$ python -q
>>> import numpy as np
>>> import numpy.linalg as la
>>> np.set_printoptions(precision=3, suppress=True, linewidth=200)
>>> W0 = np.load("a.npy")
>>> W0
array([[  3,   1,   2,  -2,   3,  -2,   2,  -3],
       [ -3,  -3,   1,   1,   1,  -1,   1,   2],
       [ -3,  -2,  -7,   1,   2,  -2,   1,  -1],
       [ -3,   2,  -2,   6,   0,  -1,   0,   0],
       [  0,   3,  -3,   0,   5,   1,   0,  -1],
       [  2,  -3,  -3,   1,  -1,   8,   1,   0],
       [  1,   2,   2,  -3,   2,  -3,  -6,   2],
       [  1,   2,   2,  -3,  -3,  -1,   3, -12]])
>>> T = np.stack([W0, 5 * W0, W0[::-1]])
>>> np.einsum("bij,cij->bc", T, T)
array([[  584,  2920,   118],
       [ 2920, 14600,   590],
       [  118,   590,   584]])
>>> print(la.matrix_rank(T))
[8 8 8]
>>> la.matrix_rank(T.reshape(3, -1))
np.int64(2)
>>> T.sum(axis=0)
array([[ 19,   8,  14, -15,  15, -13,  15, -30],
       [-17, -16,   8,   3,   8,  -9,   0,  14],
       [-16, -15, -45,   7,  11,  -4,   7,  -6],
       [-18,  15, -15,  36,   5,  -5,   0,  -1],
       [ -3,  20, -20,   6,  30,   5,   0,  -6],
       [  9, -20, -25,   7,  -4,  46,   7,  -1],
       [  3,   9,  13, -17,  13, -19, -35,  14],
       [  9,  13,  14, -20, -15,  -8,  20, -75]])
>>> la.norm(T, axis=(1, 2))
array([ 24.166, 120.83 ,  24.166])
>>> other = np.array([[1, 1], [1, 1], [1, 2], [2, 1], [2, 1], [2, 2], [1, 0], [2, 0]])
>>> la.matrix_rank(W0 @ other)
np.int64(2)
>>> np.einsum("ik,kj->ji", W0, other)
array([[  0,   2, -11,   7,  10,  13,  -5, -30],
       [  5,  -4, -20,  -1,   4,   9,   0,  -1]])
>>> other @ W0
Traceback (most recent call last):
  File "<python-input-14>", line 1, in <module>
    other @ W0
    ~~~~~~^~~~
ValueError: matmul: Input operand 1 has a mismatch in its core dimension 0, with gufunc signature (n?,k),(k,m?)->(n?,m?) (size 8 is different from 2)
>>> np.einsum("ik,kj->ij", W0, other)
array([[  0,   5],
       [  2,  -4],
       [-11, -20],
       [  7,  -1],
       [ 10,   4],
       [ 13,   9],
       [ -5,   0],
       [-30,  -1]])
>>> la.matrix_rank(np.vstack([W0, other.T]))
np.int64(8)
>>> rng = np.random.default_rng(228)
>>> theta = rng.uniform(0, 2 * np.pi, 25)
>>> O, _ = la.qr(np.array([[0.5, 0.2],
...     [1.2, -1.6],
...     [0.2, 2.9],
...     [1.4, -0.3],
...     [0.7, -1.9],
...     [1.8, -0.6],
...     [0.5, 0.5]]))
>>> mat = 5 * np.c_[np.cos(theta), np.sin(theta)] @ O.T
>>> mat
array([[-0.043,  2.306, -3.286,  0.875,  2.466,  1.373, -0.391],
       [ 1.046,  1.652,  1.582,  2.573,  0.564,  3.22 ,  1.17 ],
       [ 0.899,  2.174,  0.339,  2.525,  1.275,  3.248,  0.897],
       [ 0.785, -0.895,  4.082,  1.049, -1.814,  1.062,  1.186],
       [-0.608,  1.38 , -4.092, -0.528,  2.125, -0.387, -1.017],
       [ 0.932, -0.348,  3.876,  1.541, -1.404,  1.715,  1.305],
       [ 1.091,  0.95 ,  2.697,  2.364, -0.22 ,  2.868,  1.331],
       [-1.021, -1.788, -1.306, -2.584, -0.735, -3.255, -1.116],
       [-0.319, -2.546,  2.287, -1.629, -2.312, -2.277, -0.062],
       [-0.972, -1.98 , -0.866, -2.575, -0.991, -3.275, -1.023],
       [ 0.514,  2.554, -1.585,  1.985,  2.104,  2.688,  0.323],
       [ 1.089,  0.892,  2.771,  2.338, -0.28 ,  2.829,  1.338],
       [ 0.533,  2.55 , -1.511,  2.017,  2.078,  2.724,  0.349],
       [-0.801, -2.346,  0.254, -2.418, -1.566, -3.153, -0.74 ],
       [-0.524, -2.552,  1.547, -2.002, -2.091, -2.707, -0.337],
       [ 0.443, -1.731,  3.965,  0.085, -2.308, -0.179,  0.846],
       [-0.529,  1.558, -4.045, -0.313,  2.223, -0.111, -0.937],
       [-0.082,  2.265, -3.371,  0.788,  2.466,  1.267, -0.437],
       [-0.288,  1.995, -3.758,  0.304,  2.413,  0.668, -0.676],
       [-1.087, -1.235, -2.296, -2.475, -0.082, -3.04 , -1.284],
       [-1.084, -1.285, -2.218, -2.491, -0.138, -3.067, -1.274],
       [ 0.427, -1.761,  3.947,  0.043, -2.322, -0.232,  0.828],
       [ 0.704,  2.456, -0.759,  2.287,  1.789,  3.02 ,  0.593],
       [ 0.238,  2.516, -2.541,  1.471,  2.371,  2.091, -0.042],
       [-0.444,  1.73 , -3.966, -0.087,  2.308,  0.176, -0.847]])
>>> Xc = mat - mat.mean(axis=0)
>>> vecs = la.svd(Xc)[2][:2]
>>> other = Xc - Xc @ vecs.T @ vecs
>>> print(np.round(np.cov(Xc @ vecs.T, rowvar=False), 3) + 0)
[[14.154  0.   ]
 [ 0.    11.415]]
>>> (Xc @ vecs.T).std(axis=0)
array([3.686, 3.31 ])
